$ python -q
>>> import numpy as np
>>> from numpy import linalg as LA
>>> np.set_printoptions(suppress=True, linewidth=120)
>>> def rd(a):
...     return np.round(a, 2) + 0
... 
>>> E = np.loadtxt("block16.csv", delimiter=",")
>>> E
array([[3., 0., 0., 0., 0., 0.],
       [3., 1., 0., 0., 0., 0.],
       [3., 0., 0., 0., 0., 0.],
       [0., 0., 3., 0., 0., 0.],
       [0., 0., 3., 1., 0., 0.],
       [0., 0., 3., 0., 0., 0.],
       [0., 0., 0., 0., 3., 0.],
       [0., 0., 0., 0., 3., 1.],
       [0., 0., 0., 0., 3., 0.]])
>>> x0 = np.array([4, 3, 0, 2, 1, 5])
>>> rhs = E @ x0
>>> c, lr = np.zeros(6), 1 / LA.norm(E, 2) ** 2
>>> for i in range(3):
...     c -= lr * E.T @ (E @ c - rhs)
...     if i % 1 == 0: print(i, round(LA.norm(E @ c - rhs), 2))
... 
0 4.61
1 4.5
2 4.39
>>> rd(c)
array([4.27, 0.67, 0.21, 0.16, 1.51, 0.52])
>>> rd(LA.cond(E))
np.float64(6.44)
>>> rng = np.random.default_rng(7336)
>>> out = E + rng.integers(-2, 3, (9, 3)) @ rng.integers(-2, 3, (3, 6))
>>> print(out)
[[-4.  4.  2. -2.  7. -7.]
 [ 1.  4.  2. -3.  0.  0.]
 [-1.  4. -1.  7.  1. -1.]
 [ 0.  1.  1.  7. -2.  2.]
 [-1.  0.  4. -2.  2. -2.]
 [-5.  2.  4. -1.  6. -6.]
 [-3.  4.  1.  1.  3.  0.]
 [-6.  2.  2. -4. 11. -7.]
 [ 1.  1.  0.  1.  0.  3.]]
>>> rd(LA.svd(out - E, compute_uv=False))
array([22.69, 12.18,  6.14,  0.  ,  0.  ,  0.  ])
>>> print(out - E)
[[-7.  4.  2. -2.  7. -7.]
 [-2.  3.  2. -3.  0.  0.]
 [-4.  4. -1.  7.  1. -1.]
 [ 0.  1. -2.  7. -2.  2.]
 [-1.  0.  1. -3.  2. -2.]
 [-5.  2.  1. -1.  6. -6.]
 [-3.  4.  1.  1.  0.  0.]
 [-6.  2.  2. -4.  8. -8.]
 [ 1.  1.  0.  1. -3.  3.]]
>>> r0 = np.array([0, 1, 0, -1, -2, 1, -2, 1])
>>> v = np.array([2, 1, 0, 2, 2, 1, 2])
>>> arr = r0[:, None] + v[None, :]
>>> print(arr)
[[ 2  1  0  2  2  1  2]
 [ 3  2  1  3  3  2  3]
 [ 2  1  0  2  2  1  2]
 [ 1  0 -1  1  1  0  1]
 [ 0 -1 -2  0  0 -1  0]
 [ 3  2  1  3  3  2  3]
 [ 0 -1 -2  0  0 -1  0]
 [ 3  2  1  3  3  2  3]]
>>> arr - arr[0]
array([[ 0,  0,  0,  0,  0,  0,  0],
       [ 1,  1,  1,  1,  1,  1,  1],
       [ 0,  0,  0,  0,  0,  0,  0],
       [-1, -1, -1, -1, -1, -1, -1],
       [-2, -2, -2, -2, -2, -2, -2],
       [ 1,  1,  1,  1,  1,  1,  1],
       [-2, -2, -2, -2, -2, -2, -2],
       [ 1,  1,  1,  1,  1,  1,  1]])
>>> np.abs(arr).max()
np.int64(3)
>>> rd(LA.norm(arr))
np.float64(13.71)
>>> LA.matrix_rank(arr)
np.int64(2)
>>> np.count_nonzero(arr)
np.int64(44)
>>> arr.sum(axis=0)
array([14,  6, -2, 14, 14,  6, 14])
>>> print(arr.shape)
(8, 7)
>>> left, sv, Vh = LA.svd(arr)
>>> np.argmax(sv[:-1] / (sv[1:] + 1e-6)) + 1
np.int64(2)
>>> out = left[:, :2] @ np.diag(sv[:2]) @ Vh[:2]
>>> print(LA.matrix_rank(out))
2
>>> rd(out)
array([[ 2.,  1.,  0.,  2.,  2.,  1.,  2.],
       [ 3.,  2.,  1.,  3.,  3.,  2.,  3.],
       [ 2.,  1.,  0.,  2.,  2.,  1.,  2.],
       [ 1.,  0., -1.,  1.,  1.,  0.,  1.],
       [ 0., -1., -2.,  0.,  0., -1.,  0.],
       [ 3.,  2.,  1.,  3.,  3.,  2.,  3.],
       [ 0., -1., -2.,  0.,  0., -1.,  0.],
       [ 3.,  2.,  1.,  3.,  3.,  2.,  3.]])
>>> rd(LA.norm(arr - out) / LA.norm(arr))
np.float64(0.0)
>>> LA.matrix_rank(arr, rtol=0.1)
np.int64(2)
>>> print([round(float(x), 2) for x in LA.svd(arr, compute_uv=False)[:3]])
[13.2, 3.7, 0.0]
>>> np.argsort(-LA.norm(arr, axis=0).round(6), kind="stable")[:3]
array([0, 3, 4])
>>> np.abs(np.diag(LA.qr(arr)[1])) > 1e-9
array([ True,  True, False, False, False, False, False])
>>> np.allclose(arr[:-1].T @ LA.lstsq(arr[:-1].T, arr[-1])[0], arr[-1])
True
>>> out = np.array([[-3, -1], [-1, -2], [1, -1]])
>>> W0 = np.tile(out, (2, 3))
>>> W0
array([[-3, -1, -3, -1, -3, -1],
       [-1, -2, -1, -2, -1, -2],
       [ 1, -1,  1, -1,  1, -1],
       [-3, -1, -3, -1, -3, -1],
       [-1, -2, -1, -2, -1, -2],
       [ 1, -1,  1, -1,  1, -1]])
>>> LA.cond(W0) > 100
np.True_
>>> [round(float(x), 2) for x in LA.svd(W0, compute_uv=False)[:3]]
[8.91, 4.76, 0.0]
>>> rd(LA.norm(W0, 2) / LA.norm(W0))
np.float64(0.88)
>>> rd(LA.norm(W0[2], 1)), rd(LA.norm(W0[2], np.inf))
(np.float64(6.0), np.float64(1.0))
>>> rd(LA.norm(W0, axis=0))
array([4.69, 3.46, 4.69, 3.46, 4.69, 3.46])
>>> print(LA.norm(W0, axis=1).argmax())
0
>>> print(rd(LA.norm(W0, "nuc")))
13.67
>>> sv = 10 * 0.9 ** np.arange(3)
>>> A = rng.normal(size=(13, 3)) * rng.permutation(sv)
>>> rd(A)
array([[ -4.42,   2.13,  -0.22],
       [  4.55, -14.53,   6.8 ],
       [  1.95,   5.6 ,   2.62],
       [ -0.31, -10.28,  -4.98],
       [ 14.38, -11.54,  -9.7 ],
       [ -7.88,  13.67,  -4.96],
       [  8.24,   0.67,  -2.51],
       [-17.41,   0.19,  -0.46],
       [ -7.91,   7.86,   1.98],
       [ 16.37,   0.06,  -3.05],
       [  3.52, -10.45, -14.51],
       [  8.73,  16.32,  11.35],
       [ -0.3 ,   1.12,  -3.18]])
>>> Xs = A - A.mean(axis=0)
>>> evecs = LA.svd(Xs)[2][:2]
>>> out = Xs - Xs @ evecs.T @ evecs
>>> rd(np.cov(Xs @ evecs.T, rowvar=False))
array([[123.84,   0.  ],
       [  0.  ,  73.28]])
>>> rd(LA.norm(out) / LA.norm(Xs))
np.float64(0.36)
>>> print(rd(np.diag(evecs.T @ evecs)))
[0.99 0.79 0.22]
>>> rd((Xs @ evecs.T).std(axis=0))
array([10.69,  8.22])
>>> LA.norm(out, axis=1).round(6).argmax()
np.int64(1)
>>> out = np.c_[A[:, :1] @ np.array([[-1]]), np.array([3, -7, -2, -6, -8, 3, -6, 6, 9, -9, -9, 1, -4])]
>>> print(rd(out))
[[  4.42   3.  ]
 [ -4.55  -7.  ]
 [ -1.95  -2.  ]
 [  0.31  -6.  ]
 [-14.38  -8.  ]
 [  7.88   3.  ]
 [ -8.24  -6.  ]
 [ 17.41   6.  ]
 [  7.91   9.  ]
 [-16.37  -9.  ]
 [ -3.52  -9.  ]
 [ -8.73   1.  ]
 [  0.3   -4.  ]]
>>> LA.matrix_rank(out)
np.int64(2)
>>> rd(LA.lstsq(A, out[:, 0])[0])
array([-1.,  0.,  0.])
>>> print(LA.matrix_rank(np.c_[A, out]))
4
>>> z = rng.permutation(3)
>>> out = A[:, z] * rng.choice([-1, 1], 3)
>>> rd(out)
array([[ -2.13,   4.42,  -0.22],
       [ 14.53,  -4.55,   6.8 ],
       [ -5.6 ,  -1.95,   2.62],
       [ 10.28,   0.31,  -4.98],
       [ 11.54, -14.38,  -9.7 ],
       [-13.67,   7.88,  -4.96],
       [ -0.67,  -8.24,  -2.51],
       [ -0.19,  17.41,  -0.46],
       [ -7.86,   7.91,   1.98],
       [ -0.06, -16.37,  -3.05],
       [ 10.45,  -3.52, -14.51],
       [-16.32,  -8.73,  11.35],
       [ -1.12,   0.3 ,  -3.18]])
>>> left, _, Vh = LA.svd(A.T @ out)
>>> z
array([1, 0, 2])
>>> rd(left @ Vh)
array([[ 0., -1.,  0.],
       [-1.,  0.,  0.],
       [ 0.,  0.,  1.]])
>>> print(rd(LA.lstsq(A, out)[0]))
[[ 0. -1.  0.]
 [-1.  0.  0.]
 [ 0.  0.  1.]]
>>> M = np.load("m.npy")
>>> print(M)
[[0. 0. 0. 0.]
 [0. 3. 2. 1.]
 [0. 1. 2. 2.]
 [0. 3. 0. 3.]]
>>> left, sv, Vh = LA.svd(M)
>>> evecs = Vh[:(sv > 1e-8).sum()]
>>> x0 = M[0] + 5 * M[2] + rng.integers(2) * np.eye(4)[2]
>>> x0
array([ 0.,  5., 11., 10.])
>>> print(rd(LA.norm(x0 - evecs.T @ evecs @ x0)))
0.0
>>> m1 = np.loadtxt("a.csv", delimiter=",")
>>> m1
array([[19.81, 29.78, 30.13, 37.8 , 49.48, 20.49],
       [20.63, 29.71, 30.59, 39.14, 52.06, 23.14],
       [19.16, 29.16, 29.98, 41.35, 48.74, 19.93],
       [20.3 , 30.23, 29.18, 40.79, 49.68, 20.39],
       [20.24, 29.28, 30.61, 40.25, 50.45, 19.91],
       [21.03, 30.18, 30.29, 40.02, 50.78, 19.68],
       [20.34, 30.55, 29.19, 40.14, 49.38, 20.6 ],
       [18.56, 31.11, 29.05, 39.41, 50.03, 20.97],
       [20.8 , 30.99, 29.69, 42.34, 50.24, 19.8 ],
       [20.58, 28.81, 28.24, 38.32, 50.  , 20.37],
       [19.22, 30.65, 30.21, 39.78, 50.09, 19.01],
       [20.51, 30.06, 29.74, 39.53, 49.87, 18.19],
       [19.13, 32.12, 30.25, 40.11, 50.15, 20.73],
       [18.62, 29.18, 30.05, 39.39, 49.2 , 19.91],
       [21.61, 29.98, 29.31, 38.09, 49.3 , 20.98],
       [21.25, 28.57, 29.98, 39.81, 50.29, 20.53],
       [18.3 , 28.49, 29.08, 39.11, 51.41, 19.04],
       [20.6 , 29.37, 30.9 , 39.89, 50.71, 19.74],
       [19.85, 32.26, 29.43, 40.67, 49.56, 19.26],
       [19.94, 30.49, 29.11, 39.46, 50.08, 20.17],
       [20.48, 30.67, 27.61, 40.34, 50.39, 20.15],
       [20.23, 29.61, 28.69, 39.83, 52.16, 18.71],
       [20.37, 30.17, 28.12, 39.74, 49.14, 18.41],
       [19.64, 28.59, 30.19, 39.53, 51.13, 20.31],
       [21.87, 29.92, 30.5 , 39.93, 49.41, 20.07],
       [20.36, 29.68, 28.58, 42.56, 48.45, 20.76],
       [17.94, 29.61, 29.97, 40.23, 50.41, 20.18],
       [19.3 , 30.01, 30.88, 38.12, 47.65, 20.45],
       [21.57, 29.69, 30.22, 39.86, 49.84, 19.14],
       [21.84, 29.95, 30.08, 38.84, 51.04, 21.73],
       [21.62, 30.66, 29.38, 38.41, 50.44, 19.7 ],
       [19.89, 30.93, 29.66, 40.1 , 50.87, 19.83],
       [21.75, 27.62, 31.23, 39.79, 51.34, 21.69],
       [20.72, 29.76, 28.7 , 41.  , 49.99, 19.34],
       [20.34, 30.22, 30.57, 41.04, 49.62, 20.01],
       [20.12, 29.74, 31.11, 40.99, 49.5 , 20.79]])
>>> q, R = LA.qr(m1)
>>> rd(np.abs(np.diag(R)))
array([121.57,  10.96,   7.22,   7.24,   7.36,   5.27])
>>> np.trace(q @ q.T)
np.float64(6.0)
>>> out = np.c_[m1[:, :3] @ np.array([[3, 4, 1], [7, 0, 8], [1, 1, 4]]), np.array([3, 0, 1, 3, 0, 2, 3, 3, 1, 2, 3, 1, 0, 3, 2, 3, 2, 1, 3, 1, 3, 2, 1, 2, 3, 0, 1, 2, 0, 2, 0, 3, 2, 3, 1, 1])]
>>> rd(out)
array([[298.02, 109.37, 378.57,   3.  ],
       [300.45, 113.11, 380.67,   0.  ],
       [291.58, 106.62, 372.36,   1.  ],
       [301.69, 110.38, 378.86,   3.  ],
       [296.29, 111.57, 376.92,   0.  ],
       [304.64, 114.41, 383.63,   2.  ],
       [304.06, 110.55, 381.5 ,   3.  ],
       [302.5 , 103.29, 383.64,   3.  ],
       [309.02, 112.89, 387.48,   1.  ],
       [291.65, 110.56, 364.02,   2.  ],
       [302.42, 107.09, 385.26,   3.  ],
       [301.69, 111.78, 379.95,   1.  ],
       [312.48, 106.77, 397.09,   0.  ],
       [290.17, 104.53, 372.26,   3.  ],
       [304.  , 115.75, 378.69,   2.  ],
       [293.72, 114.98, 369.73,   3.  ],
       [283.41, 102.28, 362.54,   2.  ],
       [298.29, 113.3 , 379.16,   1.  ],
       [314.8 , 108.83, 395.65,   3.  ],
       [302.36, 108.87, 380.3 ,   1.  ],
       [303.74, 109.53, 376.28,   3.  ],
       [296.65, 109.61, 371.87,   2.  ],
       [300.42, 109.6 , 374.21,   1.  ],
       [289.24, 108.75, 369.12,   2.  ],
       [305.55, 117.98, 383.23,   3.  ],
       [297.42, 110.02, 372.12,   0.  ],
       [291.06, 101.73, 374.7 ,   1.  ],
       [298.85, 108.08, 382.9 ,   2.  ],
       [302.76, 116.5 , 379.97,   0.  ],
       [305.25, 117.44, 381.76,   2.  ],
       [308.86, 115.86, 384.42,   0.  ],
       [305.84, 109.22, 385.97,   3.  ],
       [289.82, 118.23, 367.63,   2.  ],
       [299.18, 111.58, 373.6 ,   3.  ],
       [303.13, 111.93, 384.38,   1.  ],
       [299.65, 111.59, 382.48,   1.  ]])
>>> LA.matrix_rank(np.c_[m1, out])
np.int64(7)
>>> rd(LA.norm(LA.qr(m1)[0].T @ out, axis=0) ** 2 / ((out ** 2).sum(axis=0) + 1e-12))
array([1.  , 1.  , 1.  , 0.73])
>>> LA.matrix_rank(out)
np.int64(4)
>>> print(rd(LA.lstsq(m1, out[:, 0])[0]))
[3. 7. 1. 0. 0. 0.]
>>> K = np.load("x.npy")
>>> K
array([[ 0.25, -0.4 ,  0.09,  0.35,  0.61, -1.45, -0.82],
       [-0.32,  1.04, -2.08, -1.43, -1.64,  6.3 ,  2.82],
       [-1.14,  1.6 ,  0.14,  0.9 ,  4.06, -0.14, -1.56],
       [-0.32,  0.85, -1.54,  0.15,  2.49,  1.83, -0.5 ],
       [ 1.  , -0.78, -2.56, -1.09, -1.9 ,  3.36,  1.58],
       [ 1.02, -0.89, -2.48,  0.68,  3.25, -1.15, -2.24],
       [ 0.46, -0.49, -0.64, -0.62, -1.79,  1.29,  1.08],
       [-0.9 ,  1.26,  0.1 ,  0.88,  3.72, -0.52, -1.6 ],
       [-0.3 ,  0.13,  1.2 ,  0.19, -0.29, -1.11, -0.1 ]])
>>> rd(np.trace(LA.pinv(K) @ K))
np.float64(3.0)
>>> np.unique(K.round(6), axis=0).shape
(9, 7)
>>> left, sv, Vh = LA.svd(K)
>>> print(np.argmax(sv[:-1] / (sv[1:] + 1e-6)) + 1)
3
>>> rd(sv)
array([10.59,  7.13,  4.15,  0.  ,  0.  ,  0.  ,  0.  ])
>>> out = left[:, :3] @ np.diag(sv[:3]) @ Vh[:3]
>>> print(rd(out))
[[ 0.25 -0.4   0.09  0.35  0.61 -1.45 -0.82]
 [-0.32  1.04 -2.08 -1.43 -1.64  6.3   2.82]
 [-1.14  1.6   0.14  0.9   4.06 -0.14 -1.56]
 [-0.32  0.85 -1.54  0.15  2.49  1.83 -0.5 ]
 [ 1.   -0.78 -2.56 -1.09 -1.9   3.36  1.58]
 [ 1.02 -0.89 -2.48  0.68  3.25 -1.15 -2.24]
 [ 0.46 -0.49 -0.64 -0.62 -1.79  1.29  1.08]
 [-0.9   1.26  0.1   0.88  3.72 -0.52 -1.6 ]
 [-0.3   0.13  1.2   0.19 -0.29 -1.11 -0.1 ]]
>>> LA.matrix_rank(out)
np.int64(3)
>>> rd(LA.norm(K - out) / LA.norm(K))
np.float64(0.0)
>>> print(rd(np.abs(K - out).max()))
0.0
>>> rd(LA.norm(K - out, 2)), rd(sv[3])
(np.float64(0.0), np.float64(0.0))
>>> W = np.array([[0, 2, 2, 2, 0, 2],
...     [0, 1, 0, 1, 2, 1],
...     [0, 1, 2, 2, 0, 0],
...     [1, 0, 2, 1, 0, 2],
...     [0, 0, 2, 2, 1, 0],
...     [1, 0, 0, 1, 1, 1],
...     [0, 0, 0, 1, 2, 1]])
>>> c = np.array([0, 0, 9, 1, 3, 4])
>>> act = np.maximum(K @ W + c, 0)
>>> rd((act > 0).mean(axis=0))
array([0.67, 0.22, 0.78, 0.78, 0.78, 1.  ])
>>> LA.matrix_rank(act)
np.int64(6)
>>> (act > 0).astype(int)
array([[0, 1, 1, 1, 0, 1],
       [1, 0, 0, 1, 1, 1],
       [1, 0, 1, 1, 1, 1],
       [1, 0, 1, 1, 1, 1],
       [1, 0, 0, 0, 1, 1],
       [0, 0, 1, 1, 0, 1],
       [1, 0, 1, 0, 1, 1],
       [1, 0, 1, 1, 1, 1],
       [0, 1, 1, 1, 1, 1]])
>>> cent = np.array([[-9, -1], [-2, -2], [2, 1], [1, 2], [2, -3], [-2, -7]])
>>> W @ cent
array([[ -2, -12],
       [  1, -13],
       [  4,   4],
       [ -8, -11],
       [  8,   3],
       [ -8,  -9],
       [  3, -11]])
>>> (act @ cent).round(6).argmax(axis=1)
array([0, 0, 0, 0, 0, 0, 0, 0, 0])
>>> q, _ = LA.qr(np.array([[-0.5], [0.8], [1.3], [-0.2], [-0.7], [0.0]]))
>>> data = q @ q.T
>>> rd(data)
array([[ 0.08, -0.13, -0.21,  0.03,  0.11,  0.  ],
       [-0.13,  0.21,  0.33, -0.05, -0.18,  0.  ],
       [-0.21,  0.33,  0.54, -0.08, -0.29,  0.  ],
       [ 0.03, -0.05, -0.08,  0.01,  0.05,  0.  ],
       [ 0.11, -0.18, -0.29,  0.05,  0.16,  0.  ],
       [ 0.  ,  0.  ,  0.  ,  0.  ,  0.  ,  0.  ]])
>>> np.allclose(data[:-1].T @ LA.lstsq(data[:-1].T, data[-1])[0], data[-1])
True
>>> np.abs(np.diag(LA.qr(data)[1])) > 1e-9
array([ True, False, False, False, False, False])
